In [1]: import numpy as np

In [2]: np.set_printoptions(precision=3, suppress=True, linewidth=200)

In [3]: data = np.loadtxt("arr.csv", delimiter=",")

In [4]: print(data)
[[ 25.243 -20.589   6.048   7.538]
 [-14.917 -32.837 -26.395   5.931]
 [ 25.066 -19.694   7.337   6.813]
 [-16.916 -31.529 -25.822   6.222]
 [-15.764 -32.177 -25.284   7.154]
 [ 23.876 -18.978   4.469   8.976]
 [-16.873 -33.853 -25.19    6.161]
 [-15.698 -31.607 -25.32    6.291]
 [-15.95  -30.854 -26.014   6.663]
 [-16.03  -31.166 -27.961   5.032]
 [-14.72  -31.806 -26.143   6.689]
 [-17.316 -32.328 -26.281   7.76 ]
 [ 25.739 -19.168   7.342   7.762]
 [ 26.845 -18.736   7.445   8.185]
 [-15.411 -31.334 -26.634   5.552]
 [-16.811 -30.557 -26.38    7.045]
 [ 24.393 -19.299   7.152   8.07 ]
 [ 26.569 -19.793   6.249   6.837]
 [-16.574 -31.991 -25.42    6.939]
 [-15.827 -33.502 -27.713   6.235]
 [ 25.236 -20.91    5.558   7.659]
 [-14.303 -31.997 -27.361   6.526]]

In [5]: vec = np.array([-3, -3, 3, 0])

In [6]: target = data @ vec

In [7]: print(np.round(np.linalg.solve(data.T @ data, data.T @ target), 3) + 0)
[-3. -3.  3.  0.]

In [8]: print(np.round(np.linalg.lstsq(data, target)[0], 3) + 0)
[-3. -3.  3.  0.]

In [9]: rng = np.random.default_rng(5587)

In [10]: target = target + 0.1 * rng.normal(size=22)

In [11]: print(target)
[ 4.141 64.007  5.887 68.001 67.951 -1.316 76.572 65.936 62.451 57.72  61.091 70.363  2.312 -2.082 60.545 62.855  6.352 -1.565 69.374 64.856  3.636 56.827]

In [12]: coef, *_ = np.linalg.lstsq(data, target)

In [13]: print([round(float(np.linalg.norm(np.linalg.solve(data.T @ data + lam * np.eye(4), data.T @ target))), 2) for lam in (0, 1, 10, 100)])
[5.21, 4.93, 3.44, 1.62]

In [14]: print(coef)
[-3.007 -3.001  3.008  0.011]

In [15]: print(coef.round())
[-3. -3.  3.  0.]

In [16]: print(round(np.linalg.norm(target - data @ coef), 3))
0.45

In [17]: print(np.round(data.T @ (target - data @ coef), 3) + 0)
[0. 0. 0. 0.]

In [18]: print([round(float(x), 3) for x in np.linalg.svd(data, compute_uv=False)[:3]])
[167.907, 94.864, 4.293]

In [19]: print(np.abs(np.linalg.svd(data)[2][-1]))
[0.1   0.373 0.3   0.872]

In [20]: print(np.linalg.matrix_rank(data, rtol=0.1))
2

In [21]: print(round(float(np.linalg.norm(data, 2) / np.linalg.norm(data)), 3))
0.87

In [22]: print(np.argsort(-np.linalg.norm(data, axis=0).round(6), kind="stable")[:3])
[1 2 0]

In [23]: dist = np.linalg.norm(data[:, None] - data[None], axis=-1)

In [24]: print(np.flatnonzero(dist[0] < dist.mean() / 2))
[ 0  2  5 12 13 16 17 20]

In [25]: print(dist[0].round(6).argsort(kind="stable")[:4])
[ 0 20 17  2]

In [26]: X = np.array([[4.0, 1.0, 0.0, 0.0],
    ...:     [-2.0, 1.0, 0.0, 0.0],
    ...:     [2.0, 1.0, 2.0, 0.0],
    ...:     [2.0, 1.0, 0.0, 2.0]])

In [27]: M2 = X + rng.integers(-2, 3, (4, 1)) @ rng.integers(-2, 3, (1, 4))

In [28]: print(M2)
[[ 6.  1. -2.  4.]
 [-3.  1.  1. -2.]
 [ 2.  1.  2.  0.]
 [ 1.  1.  1.  0.]]

In [29]: print(M2 - X)
[[ 2.  0. -2.  4.]
 [-1.  0.  1. -2.]
 [ 0.  0.  0.  0.]
 [-1.  0.  1. -2.]]

In [30]: print(np.trace(X))
9.0

In [31]: print(np.allclose(X @ X.T, X.T @ X))
False

In [32]: M2 = np.array([[-2, 2, 3], [2, 3, 3]])

In [33]: Z = np.kron(M2, X)

In [34]: print(Z)
[[-8. -2. -0. -0.  8.  2.  0.  0. 12.  3.  0.  0.]
 [ 4. -2. -0. -0. -4.  2.  0.  0. -6.  3.  0.  0.]
 [-4. -2. -4. -0.  4.  2.  4.  0.  6.  3.  6.  0.]
 [-4. -2. -0. -4.  4.  2.  0.  4.  6.  3.  0.  6.]
 [ 8.  2.  0.  0. 12.  3.  0.  0. 12.  3.  0.  0.]
 [-4.  2.  0.  0. -6.  3.  0.  0. -6.  3.  0.  0.]
 [ 4.  2.  4.  0.  6.  3.  6.  0.  6.  3.  6.  0.]
 [ 4.  2.  0.  4.  6.  3.  0.  6.  6.  3.  0.  6.]]
